In [1]: import numpy as np

In [2]: np.set_printoptions(precision=2, suppress=True, linewidth=160)

In [3]: tidy = lambda a: np.round(a, 2) + 0

In [4]: F, _ = np.linalg.qr(np.array([[-1.4, -1.8, -0.7], [1.6, 0.2, 0.3], [-2.4, 1.2, -1.7]]))

In [5]: tidy(F)
Out[5]: 
array([[-0.44, -0.83,  0.34],
       [ 0.5 ,  0.09,  0.86],
       [-0.75,  0.55,  0.37]])

In [6]: tidy(np.einsum("ij,ji->", F, F))
Out[6]: np.float64(-0.06)

In [7]: tidy(np.linalg.det(F.T))
Out[7]: np.float64(1.0)

In [8]: tidy(np.linalg.eigvals(F))
Out[8]: array([-0.48+0.87j, -0.48-0.87j,  1.  +0.j  ])

In [9]: vec = np.array([5, 4, 3])

In [10]: tidy(np.einsum("ij,j->i", F, vec))
Out[10]: array([-4.47,  5.46, -0.43])

In [11]: tidy(F @ np.ones(3))
Out[11]: array([-0.92,  1.46,  0.17])

In [12]: tidy((F * vec).sum(axis=1))
Out[12]: array([-4.47,  5.46, -0.43])

In [13]: np.sign((F @ vec).round(6))
Out[13]: array([-1.,  1., -1.])

In [14]: tidy(F @ (2 * vec))
Out[14]: array([-8.95, 10.92, -0.86])

In [15]: vec = np.array([-1, 0, 2])

In [16]: y = F @ vec

In [17]: tidy(y)
Out[17]: array([1.13, 1.22, 1.5 ])

In [18]: tidy(np.linalg.solve(F, -1 * y))
Out[18]: array([ 1.,  0., -2.])

In [19]: tidy(np.linalg.solve(F, F[:, 0]))
Out[19]: array([1., 0., 0.])

In [20]: tidy(np.linalg.solve(F, y))
Out[20]: array([-1.,  0.,  2.])

In [21]: tidy(np.linalg.solve(F.T, F[1]))
Out[21]: array([0., 1., 0.])

In [22]: K = np.loadtxt("arr.csv", delimiter=",")

In [23]: K
Out[23]: 
array([[-4.23,  0.9 ,  0.4 ],
       [-0.22, -0.17,  0.  ],
       [-1.32,  0.42,  0.1 ],
       [-4.11,  0.97,  0.34],
       [-1.42,  0.22,  0.1 ],
       [-2.8 ,  0.48,  0.33],
       [-2.77,  0.66,  0.31],
       [-0.04, -0.12,  0.07],
       [-2.95,  0.76,  0.11],
       [-0.08,  0.14,  0.16],
       [-4.22,  0.69,  0.46],
       [-4.12,  0.98,  0.24],
       [ 0.14, -0.01, -0.01],
       [-0.02, -0.04,  0.08],
       [-1.44,  0.28,  0.13],
       [ 0.04, -0.17, -0.1 ],
       [-0.13,  0.02,  0.01],
       [-0.08, -0.04,  0.02],
       [-4.16,  0.79,  0.28],
       [-2.69,  0.69,  0.15],
       [-0.13, -0.18, -0.08],
       [-1.4 ,  0.22, -0.08],
       [ 0.08,  0.01,  0.01],
       [ 0.04,  0.09, -0.03]])

In [24]: rng = np.random.default_rng(36042)

In [25]: lab = rng.permutation(3)

In [26]: A2 = K[:, lab] * rng.choice([-1, 1], 3)

In [27]: A2
Out[27]: 
array([[ 0.4 , -0.9 , -4.23],
       [ 0.  ,  0.17, -0.22],
       [ 0.1 , -0.42, -1.32],
       [ 0.34, -0.97, -4.11],
       [ 0.1 , -0.22, -1.42],
       [ 0.33, -0.48, -2.8 ],
       [ 0.31, -0.66, -2.77],
       [ 0.07,  0.12, -0.04],
       [ 0.11, -0.76, -2.95],
       [ 0.16, -0.14, -0.08],
       [ 0.46, -0.69, -4.22],
       [ 0.24, -0.98, -4.12],
       [-0.01,  0.01,  0.14],
       [ 0.08,  0.04, -0.02],
       [ 0.13, -0.28, -1.44],
       [-0.1 ,  0.17,  0.04],
       [ 0.01, -0.02, -0.13],
       [ 0.02,  0.04, -0.08],
       [ 0.28, -0.79, -4.16],
       [ 0.15, -0.69, -2.69],
       [-0.08,  0.18, -0.13],
       [-0.08, -0.22, -1.4 ],
       [ 0.01, -0.01,  0.08],
       [-0.03, -0.09,  0.04]])

In [28]: Uu, _, Vh = np.linalg.svd(K.T @ A2)

In [29]: tidy(np.linalg.lstsq(K, A2)[0])
Out[29]: 
array([[ 0.,  0.,  1.],
       [ 0., -1.,  0.],
       [ 1.,  0.,  0.]])

In [30]: tidy(Uu @ Vh)
Out[30]: 
array([[ 0.,  0.,  1.],
       [ 0., -1.,  0.],
       [ 1.,  0.,  0.]])

In [31]: vec = np.array([0, -1, 5])

In [32]: y = K @ vec

In [33]: tidy(np.linalg.pinv(K) @ K)
Out[33]: 
array([[1., 0., 0.],
       [0., 1., 0.],
       [0., 0., 1.]])

In [34]: tidy(np.linalg.lstsq(K, y)[0])
Out[34]: array([ 0., -1.,  5.])

In [35]: y = y + 0.02 * rng.normal(size=24)

In [36]: tidy(y)
Out[36]: 
array([ 1.06,  0.2 ,  0.07,  0.74,  0.27,  1.19,  0.88,  0.49, -0.22,  0.67,  1.62,  0.22,  0.  ,  0.41,  0.37, -0.34,  0.01,  0.16,  0.59,  0.08, -0.21,
       -0.61,  0.03, -0.25])

In [37]: c, *_ = np.linalg.lstsq(K, y)

In [38]: tidy(np.linalg.norm(y - K @ c))
Out[38]: np.float64(0.09)

In [39]: [round(float(np.linalg.norm(np.linalg.solve(K.T @ K + lam * np.eye(3), K.T @ y))), 2) for lam in (0, 1, 10, 100)]
Out[39]: [5.09, 0.76, 0.19, 0.1]

In [40]: tidy(K.T @ (y - K @ c))
Out[40]: array([0., 0., 0.])

In [41]: Z = K[[22, 20]].astype(float)

In [42]: for _ in range(6):
    ...:     lab = np.linalg.norm(K[:, None] - Z, axis=-1).argmin(axis=1)
    ...:     Z = np.array([K[lab == j].mean(axis=0) for j in range(2)])
    ...: 

In [43]: lab
Out[43]: array([1, 0, 0, 1, 0, 1, 1, 0, 1, 0, 1, 1, 0, 0, 0, 0, 0, 0, 1, 1, 0, 0, 0, 0])

In [44]: np.bincount(lab)
Out[44]: array([15,  9])

In [45]: np.abs(Z[1] - Z[0]).argmax()
Out[45]: np.int64(0)
